>>> import numpy as np
>>> import numpy.linalg as la
>>> np.set_printoptions(precision=2, suppress=True, linewidth=120, floatmode="fixed")
>>> arr = np.loadtxt("out1.csv", delimiter=",")
>>> arr
array([[ 0.24, -0.44, -0.32],
       [-1.35,  2.70, -0.16],
       [-5.00,  2.74, -0.09],
       [-6.77,  2.41, -0.19],
       [ 6.17, -3.16,  0.67],
       [ 3.71, -3.16, -0.06],
       [-3.71,  0.97, -0.52],
       [-2.57,  1.45,  0.04],
       [-1.72,  0.47, -0.33],
       [-8.20,  3.66, -0.33],
       [ 5.23, -1.28,  0.50],
       [ 3.41, -2.18,  0.11],
       [-0.98,  2.40,  0.17],
       [ 2.35, -1.86,  0.07],
       [ 1.20, -1.32, -0.63],
       [-0.91, -0.80, -0.20],
       [ 6.97, -2.88, -0.03],
       [-1.01,  1.17,  0.03],
       [-2.17, -0.41, -0.30],
       [ 3.90, -1.35, -0.07],
       [-1.50,  2.43,  0.75],
       [-5.15,  2.79, -0.10]])
>>> Xs = (arr - arr.mean(axis=0)) / arr.std(axis=0)
>>> np.argwhere(np.abs(Xs) > 2)
array([[ 4,  2],
       [20,  2]])
>>> b = la.lstsq(np.delete(Xs, 2, axis=1), Xs[:, 2])[0]
>>> np.round(1 - np.var(Xs[:, 2] - np.delete(Xs, 2, axis=1) @ b), 2)
np.float64(0.41)
>>> Y = np.c_[arr[:, :1] @ np.array([[0]]), np.array([2, 0, 2, 0, 2, 0, 2, 1, 0, 2, 2, 1, 1, 1, 0, 0, 1, 0, 0, 1, 2, 2])]
>>> Y
array([[0.00, 2.00],
       [0.00, 0.00],
       [0.00, 2.00],
       [0.00, 0.00],
       [0.00, 2.00],
       [0.00, 0.00],
       [0.00, 2.00],
       [0.00, 1.00],
       [0.00, 0.00],
       [0.00, 2.00],
       [0.00, 2.00],
       [0.00, 1.00],
       [0.00, 1.00],
       [0.00, 1.00],
       [0.00, 0.00],
       [0.00, 0.00],
       [0.00, 1.00],
       [0.00, 0.00],
       [0.00, 0.00],
       [0.00, 1.00],
       [0.00, 2.00],
       [0.00, 2.00]])
>>> la.matrix_rank(Y)
np.int64(1)
>>> la.matrix_rank(np.c_[arr, Y])
np.int64(4)
>>> print(la.norm(Y - arr @ la.lstsq(arr, Y)[0], axis=0))
[0.00 5.97]
>>> rng = np.random.default_rng(48)
>>> idx = rng.permutation(3)
>>> Y = arr[:, idx] * rng.choice([-1, 1], 3)
>>> Y
array([[ 0.32,  0.24, -0.44],
       [ 0.16, -1.35,  2.70],
       [ 0.09, -5.00,  2.74],
       [ 0.19, -6.77,  2.41],
       [-0.67,  6.17, -3.16],
       [ 0.06,  3.71, -3.16],
       [ 0.52, -3.71,  0.97],
       [-0.04, -2.57,  1.45],
       [ 0.33, -1.72,  0.47],
       [ 0.33, -8.20,  3.66],
       [-0.50,  5.23, -1.28],
       [-0.11,  3.41, -2.18],
       [-0.17, -0.98,  2.40],
       [-0.07,  2.35, -1.86],
       [ 0.63,  1.20, -1.32],
       [ 0.20, -0.91, -0.80],
       [ 0.03,  6.97, -2.88],
       [-0.03, -1.01,  1.17],
       [ 0.30, -2.17, -0.41],
       [ 0.07,  3.90, -1.35],
       [-0.75, -1.50,  2.43],
       [ 0.10, -5.15,  2.79]])
>>> U, _, Vh = la.svd(arr.T @ Y)
>>> idx
array([2, 0, 1])
>>> np.round(U @ Vh, 2) + 0
array([[ 0.00,  1.00,  0.00],
       [ 0.00,  0.00,  1.00],
       [-1.00,  0.00,  0.00]])
>>> cov = np.cov(arr, rowvar=False)
>>> cov
array([[17.06, -7.95,  0.59],
       [-7.95,  4.76, -0.11],
       [ 0.59, -0.11,  0.12]])
>>> print(la.eigvalsh(cov)[::-1])
[20.98  0.89  0.07]
>>> print(arr.std(axis=0))
[4.04 2.13 0.34]
>>> cov.shape
(3, 3)
>>> m1 = np.load("x.npy")
>>> m1
array([[ 1, -2,  0,  2],
       [-2,  4,  0, -4],
       [ 0,  0,  0,  0],
       [ 2, -4,  0,  4]])
>>> U, s, Vh = la.svd(m1)
>>> evecs = Vh[:(s > 1e-8).sum()]
>>> x = m1[3] + -1 * m1[2] + rng.integers(2) * np.eye(4)[2]
>>> x
array([ 2.00, -4.00,  1.00,  4.00])
>>> np.allclose(evecs.T @ evecs @ x, x)
False
>>> round(la.norm(x - evecs.T @ evecs @ x), 2)
np.float64(1.0)
>>> J = np.load("arr.npy")
>>> J
array([[ 0.24, -0.21, -0.37],
       [-0.21,  0.94, -0.10],
       [-0.37, -0.10,  0.82]])
>>> print(la.cond(J) > 100)
True
>>> [round(float(x), 2) for x in la.svd(J, compute_uv=False)[:3]]
[1.0, 1.0, 0.0]
>>> round(la.norm(J, 2) / la.norm(J), 2)
np.float64(0.71)
>>> U, s, Vh = la.svd(J)
>>> print(np.argmax(s[:-1] / (s[1:] + 1e-6)) + 1)
2
>>> s.round(2) + 0
array([1.00, 1.00, 0.00])
>>> Y = U[:, :2] @ np.diag(s[:2]) @ Vh[:2]
>>> np.round(la.norm(J - Y, 2), 2), np.round(s[2], 2)
(np.float64(0.0), np.float64(0.0))
>>> la.matrix_rank(Y)
np.int64(2)
>>> la.matrix_rank(J, rtol=0.05)
np.int64(2)
>>> evals, evecs = la.eigh(J)
>>> x = np.array([-1, 2, 3])
>>> la.eigvalsh(J[1:, 1:])
array([0.76, 1.00])
>>> evecs * np.maximum(evals, 0) @ evecs.T
array([[ 0.24, -0.21, -0.37],
       [-0.21,  0.94, -0.10],
       [-0.37, -0.10,  0.82]])
>>> evecs * np.abs(evals) @ evecs.T
array([[ 0.24, -0.21, -0.37],
       [-0.21,  0.94, -0.10],
       [-0.37, -0.10,  0.82]])
>>> J.mean(axis=0)
array([-0.11,  0.21,  0.12])
>>> la.matrix_rank(J)
np.int64(2)
>>> la.rank(J)
Traceback (most recent call last):
  File "<python-input-53>", line 1, in <module>
    la.rank(J)
    ^^^^^^^
AttributeError: module 'numpy.linalg' has no attribute 'rank'
>>> J.sum(axis=1)
array([-0.34,  0.62,  0.35])
>>> J - J[0]
array([[ 0.00,  0.00,  0.00],
       [-0.45,  1.15,  0.27],
       [-0.61,  0.11,  1.19]])
>>> print(np.unravel_index(np.abs(J).argmax(), J.shape))
(np.int64(1), np.int64(1))
>>> J[:, 3]
Traceback (most recent call last):
  File "<python-input-57>", line 1, in <module>
    J[:, 3]
    ~^^^^^^
IndexError: index 3 is out of bounds for axis 1 with size 3
>>> J.shape
(3, 3)
>>> np.zeros(3, 3)
Traceback (most recent call last):
  File "<python-input-59>", line 1, in <module>
    np.zeros(3, 3)
    ~~~~~~~~^^^^^^
TypeError: Cannot interpret '3' as a data type
>>> F = np.load("mat.npy")
>>> F
array([[-3.98, -5.00, -1.00,  3.00],
       [ 0.00,  0.02,  0.00,  1.00],
       [ 0.00, -1.00, -1.98, -5.00],
       [-4.00, -5.00, -1.00,  3.02]])
>>> cov = F.T @ F
>>> cov
array([[ 31.84,  39.90,   7.98, -24.02],
       [ 39.90,  51.00,  11.98, -25.08],
       [  7.98,  11.98,   5.92,   3.88],
       [-24.02, -25.08,   3.88,  44.12]])
>>> np.round(la.eigvalsh(cov)[::-1], 2) + 0
array([103.95,  28.82,   0.11,   0.00])
>>> np.diag(cov)
array([31.84, 51.00,  5.92, 44.12])
>>> print(np.round(la.svd(F, compute_uv=False) ** 2, 2) + 0)
[103.95  28.82   0.11   0.00]
>>> la.matrix_rank(cov)
np.int64(4)
